$ python3 -q
>>> import numpy as np
>>> from numpy import linalg as LA
>>> np.set_printoptions(suppress=True, linewidth=140)
>>> E = np.load("a.npy")
>>> print(E)
[[-1.6   1.1  -4.16 -1.1 ]
 [-0.8   1.    3.87  1.1 ]
 [-0.7   3.3  -3.34 -0.9 ]
 [ 1.8  -0.2   1.38  0.3 ]
 [ 0.1  -0.6   1.69  0.4 ]
 [ 1.   -1.7  -7.53 -1.8 ]
 [-1.1   1.8   0.85  0.3 ]
 [ 0.4  -0.3   3.74  0.9 ]
 [ 0.4  -1.2   7.22  1.9 ]
 [-0.2   0.4   1.44  0.4 ]
 [ 1.5  -0.5  -2.96 -0.6 ]
 [ 0.4  -1.5   0.15  0.1 ]
 [ 0.1   0.3   0.44  0.1 ]
 [-0.7  -0.6   4.18  1.  ]
 [-0.1   0.6   6.39  1.5 ]
 [ 0.6   1.8   0.46  0.2 ]
 [ 0.5  -1.9  -0.76 -0.1 ]]
>>> def softmax(z):
...     e = np.exp(z - z.max(axis=-1, keepdims=True))
...     return e / e.sum(axis=-1, keepdims=True)
... 
>>> np.round(softmax(E[5] + 3), 2) + 0
array([0.89, 0.06, 0.  , 0.05])
>>> S = E @ E.T / np.sqrt(4)
>>> print(np.round(softmax(S)[5] @ E, 2))
[ 1.   -1.7  -7.53 -1.8 ]
>>> cov = np.cov(E, rowvar=False)
>>> np.round(E.std(axis=0), 2)
array([0.87, 1.36, 3.69, 0.92])
>>> E.reshape(-1, 2)
array([[-1.6 ,  1.1 ],
       [-4.16, -1.1 ],
       [-0.8 ,  1.  ],
       [ 3.87,  1.1 ],
       [-0.7 ,  3.3 ],
       [-3.34, -0.9 ],
       [ 1.8 , -0.2 ],
       [ 1.38,  0.3 ],
       [ 0.1 , -0.6 ],
       [ 1.69,  0.4 ],
       [ 1.  , -1.7 ],
       [-7.53, -1.8 ],
       [-1.1 ,  1.8 ],
       [ 0.85,  0.3 ],
       [ 0.4 , -0.3 ],
       [ 3.74,  0.9 ],
       [ 0.4 , -1.2 ],
       [ 7.22,  1.9 ],
       [-0.2 ,  0.4 ],
       [ 1.44,  0.4 ],
       [ 1.5 , -0.5 ],
       [-2.96, -0.6 ],
       [ 0.4 , -1.5 ],
       [ 0.15,  0.1 ],
       [ 0.1 ,  0.3 ],
       [ 0.44,  0.1 ],
       [-0.7 , -0.6 ],
       [ 4.18,  1.  ],
       [-0.1 ,  0.6 ],
       [ 6.39,  1.5 ],
       [ 0.6 ,  1.8 ],
       [ 0.46,  0.2 ],
       [ 0.5 , -1.9 ],
       [-0.76, -0.1 ]])
>>> E.reshape(2, -1)
array([[-1.6 ,  1.1 , -4.16, -1.1 , -0.8 ,  1.  ,  3.87,  1.1 , -0.7 ,  3.3 , -3.34, -0.9 ,  1.8 , -0.2 ,  1.38,  0.3 ,  0.1 , -0.6 ,
         1.69,  0.4 ,  1.  , -1.7 , -7.53, -1.8 , -1.1 ,  1.8 ,  0.85,  0.3 ,  0.4 , -0.3 ,  3.74,  0.9 ,  0.4 , -1.2 ],
       [ 7.22,  1.9 , -0.2 ,  0.4 ,  1.44,  0.4 ,  1.5 , -0.5 , -2.96, -0.6 ,  0.4 , -1.5 ,  0.15,  0.1 ,  0.1 ,  0.3 ,  0.44,  0.1 ,
        -0.7 , -0.6 ,  4.18,  1.  , -0.1 ,  0.6 ,  6.39,  1.5 ,  0.6 ,  1.8 ,  0.46,  0.2 ,  0.5 , -1.9 , -0.76, -0.1 ]])
>>> t3 = E.reshape(17, 2, -1)
>>> t3.shape
(17, 2, 2)
>>> np.einsum("ihd,jhd->hij", t3, t3).shape
(2, 17, 17)
